$ ipython --no-banner

In [1]: import numpy as np

In [2]: from numpy import linalg as LA

In [3]: np.set_printoptions(precision=3, suppress=True, linewidth=140, floatmode="fixed")

In [4]: def tidy(a):
   ...:     return np.round(a, 3) + 0
   ...: 

In [5]: mat = np.load("arr.npy")

In [6]: print(tidy(mat))
[[-0.416  0.103 -0.429  0.541  0.582]
 [-0.278 -0.464  0.009 -0.668  0.511]
 [-0.231  0.224 -0.762 -0.384 -0.410]
 [-0.694  0.505  0.483 -0.135 -0.104]
 [ 0.463  0.685 -0.036 -0.309  0.470]]

In [7]: # columns are unit length and at right angles

In [8]: x0 = np.array([5, 8, 3, 3, 0])

In [9]: target = mat @ x0

In [10]: b, lr = np.zeros(5), 1 / LA.norm(mat, 2) ** 2

In [11]: for i in range(10):
    ...:     b -= lr * mat.T @ (mat @ b - target)
    ...:     if i % 2 == 0: print(i, round(LA.norm(mat @ b - target), 3))
    ...: 
0 0.0
2 0.0
4 0.0
6 0.0
8 0.0

In [12]: print(tidy(b))
[5.000 8.000 3.000 3.000 0.000]

In [13]: x0 = np.array([9, -6, 8, 1, -5])

In [14]: print(tidy(LA.inv(mat)))
[[-0.416 -0.278 -0.231 -0.694  0.463]
 [ 0.103 -0.464  0.224  0.505  0.685]
 [-0.429  0.009 -0.762  0.483 -0.036]
 [ 0.541 -0.668 -0.384 -0.135 -0.309]
 [ 0.582  0.511 -0.410 -0.104  0.470]]

In [15]: print(tidy(np.sort(np.abs(np.degrees(np.angle(LA.eigvals(mat)))))))
[  0.000 100.698 100.698 165.563 165.563]

In [16]: print(tidy(mat.T @ (mat @ x0)))
[ 9.000 -6.000  8.000  1.000 -5.000]

In [17]: print(tidy(LA.norm(x0)), tidy(LA.norm(mat @ x0)))
14.387 14.387

In [18]: M2 = mat / np.sqrt((mat ** 2).mean(axis=1, keepdims=True))

In [19]: print(LA.matrix_rank(mat - mat.mean(axis=1, keepdims=True)))
4

In [20]: print(tidy(LA.norm(M2, axis=1)))
[2.236 2.236 2.236 2.236 2.236]

In [21]: print(tidy(LA.norm(mat[4] - mat[2])))
1.414

In [22]: print(tidy(LA.norm(mat, 2)))
1.0

In [23]: print(tidy(LA.norm(mat[4], 1)), tidy(LA.norm(mat[4], np.inf)))
1.962 0.685

In [24]: print(tidy(LA.norm(mat, "nuc")))
5.0

In [25]: print(tidy(LA.norm(mat) ** 2 / LA.norm(mat, 2) ** 2))
5.0

In [26]: print(tidy(mat[4] @ mat[2]))
0.0

In [27]: Q, _ = LA.qr(np.array([[-0.8, -0.6, 1.0, -0.9],
    ...:     [1.0, 1.0, 0.0, -0.7],
    ...:     [0.3, 1.1, 0.6, -1.6],
    ...:     [0.7, -1.9, -0.6, -2.2]]))

In [28]: evecs, _ = LA.qr(np.array([[0.2, 2.2, -0.9, -0.3, 1.0],
    ...:     [0.6, 0.2, -0.2, 1.1, 1.5],
    ...:     [1.8, 0.0, -0.5, 0.6, -0.3],
    ...:     [-0.3, -0.6, -1.1, 1.8, 1.3],
    ...:     [-0.9, 0.5, 0.6, -0.5, 1.1]]))

In [29]: sv = 5 * 0.5 ** np.arange(4)

In [30]: K = Q[:, :4] * sv @ evecs[:4]

In [31]: print(tidy(K))
[[ 0.965 -2.481 -0.646  0.772 -0.494]
 [ 0.279  3.008  1.409 -1.029  0.042]
 [ 0.693  1.012 -0.058 -1.109 -0.090]
 [-0.591  2.384  0.612  1.492 -1.141]]

In [32]: def softmax(z):
    ...:     e = np.exp(z - z.max(axis=-1, keepdims=True))
    ...:     return e / e.sum(axis=-1, keepdims=True)
    ...: 

In [33]: print(tidy(softmax(10 * K[1])))
[0.000 1.000 0.000 0.000 0.000]

In [34]: print(tidy(softmax(K[1])))
[0.049 0.748 0.151 0.013 0.039]

In [35]: print(tidy(softmax(K).sum(axis=1)))
[1.000 1.000 1.000 1.000]

In [36]: scores = K @ K.T / np.sqrt(5)

In [37]: print(tidy(softmax(scores + np.triu(np.full(scores.shape, -np.inf), 1))))
[[1.000 0.000 0.000 0.000]
 [0.000 1.000 0.000 0.000]
 [0.029 0.647 0.324 0.000]
 [0.001 0.161 0.012 0.826]]

In [38]: print(softmax(scores).round(6).argmax(axis=1))
[0 1 1 3]

In [39]: G = K.T @ K

In [40]: print(tidy(np.diag(G)))
[ 1.839 21.916  2.779  5.112  1.557]

In [41]: print((K @ K.T).shape)
(4, 4)

In [42]: print(tidy(LA.svd(K, compute_uv=False) ** 2))
[25.000  6.250  1.563  0.391]

In [43]: print(tidy(G))
[[ 1.839 -2.265 -0.632 -1.191  0.146]
 [-2.265 21.916  7.241 -2.577 -1.460]
 [-0.632  7.241  2.779 -0.971 -0.315]
 [-1.191 -2.577 -0.971  5.112 -2.028]
 [ 0.146 -1.460 -0.315 -2.028  1.557]]

In [44]: print(tidy(np.trace(G)), tidy((K ** 2).sum()))
33.203 33.203

In [45]: f = np.array([0, -4, -4, 3, -4])

In [46]: rng = np.random.default_rng(26405)

In [47]: M = np.outer(rng.normal(size=13), f) + 0.05 * rng.normal(size=(13, 5))

In [48]: print(tidy(M))
[[ 0.057  2.335  2.329 -1.682  2.277]
 [ 0.008  5.215  5.209 -3.939  5.158]
 [ 0.151 -4.949 -5.017  3.722 -4.990]
 [-0.007  0.752  0.719 -0.532  0.736]
 [ 0.025  5.029  5.044 -3.627  4.899]
 [-0.002  0.960  0.990 -0.721  0.943]
 [ 0.019 -1.733 -1.728  1.387 -1.730]
 [ 0.076 -1.555 -1.551  1.088 -1.540]
 [-0.059  4.571  4.583 -3.475  4.584]
 [ 0.063  6.664  6.669 -4.992  6.714]
 [ 0.075 -6.023 -5.968  4.538 -6.034]
 [-0.006  0.923  0.895 -0.791  0.974]
 [ 0.020 -2.166 -2.142  1.732 -2.147]]

In [49]: M2 = np.c_[M[:, :4] @ np.array([[3, 2, 2, 1], [1, 3, 3, 1], [2, 0, 3, 2], [2, 2, 3, 2]]), np.array([1, 4, 3, 2, 3, 5, 4, 3, 4, 4, 0, 2, 2])]

In [50]: print(tidy(M2))
[[  3.800   3.755   9.060   3.686   1.000]
 [  7.780   7.784  19.473   7.764   4.000]
 [ -7.085  -7.100 -18.428  -7.387   3.000]
 [  1.102   1.176   2.799   1.117   2.000]
 [  7.939   7.884  19.389   7.889   3.000]
 [  1.495   1.435   3.686   1.498   5.000]
 [ -2.359  -2.387  -6.184  -2.396   4.000]
 [ -2.251  -2.335  -5.900  -2.404   3.000]
 [  6.609   6.645  16.918   6.728   4.000]
 [ 10.207  10.134  25.148  10.080   4.000]
 [ -8.656  -8.843 -22.207  -8.807   0.000]
 [  1.113   1.175   3.070   1.126   2.000]
 [ -2.926  -2.993  -7.689  -2.967   2.000]]

In [51]: print(tidy(LA.lstsq(M, M2[:, 0])[0]))
[3.000 1.000 2.000 2.000 0.000]

In [52]: print(LA.matrix_rank(M2))
5

In [53]: A = np.load("case13.npy")

In [54]: print(A)
[[ 0.300 -2.000]
 [ 0.000 -1.700]]

In [55]: f = np.array([3, 3])

In [56]: print(tidy(np.convolve(A[0], f)))
[ 0.900 -5.100 -6.000]

In [57]: J = np.array([[-3, 1, -1], [-1, 0, 0], [1, -1, 2]])

In [58]: print(J)
[[-3  1 -1]
 [-1  0  0]
 [ 1 -1  2]]

In [59]: P = np.triu(np.array([[-4, 5, 1], [5, -5, -2], [-3, -1, 4]]), 1) + np.eye(3)

In [60]: M2 = P @ J @ LA.inv(P)

In [61]: print(tidy(np.poly(M2)))
[ 1.000  1.000 -4.000 -1.000]

In [62]: print(np.trace(M2), np.trace(J))
-1.0 -1

In [63]: print(P @ J - J @ P)
[[-4.000 14.000  7.000]
 [-2.000  7.000 -3.000]
 [ 0.000 -5.000 -3.000]]

In [64]: print(LA.matrix_rank(M2))
3

In [65]: X = np.array([[-10, -3, 2], [-2, -13, -1], [2, 1, 9]])

In [66]: idx = rng.permutation(3)

In [67]: print(idx)
[1 2 0]

In [68]: M2 = X[idx][:, idx]

In [69]: print(M2)
[[-13  -1  -2]
 [  1   9   2]
 [ -3   2 -10]]

In [70]: print(tidy(LA.det(M2)), tidy(LA.det(X[idx])))
1160.0 1160.0

In [71]: print(tidy(np.sort(np.abs(LA.eigvals(M2)))))
[ 8.805  9.171 14.366]

In [72]: print(np.allclose(M2, X))
False
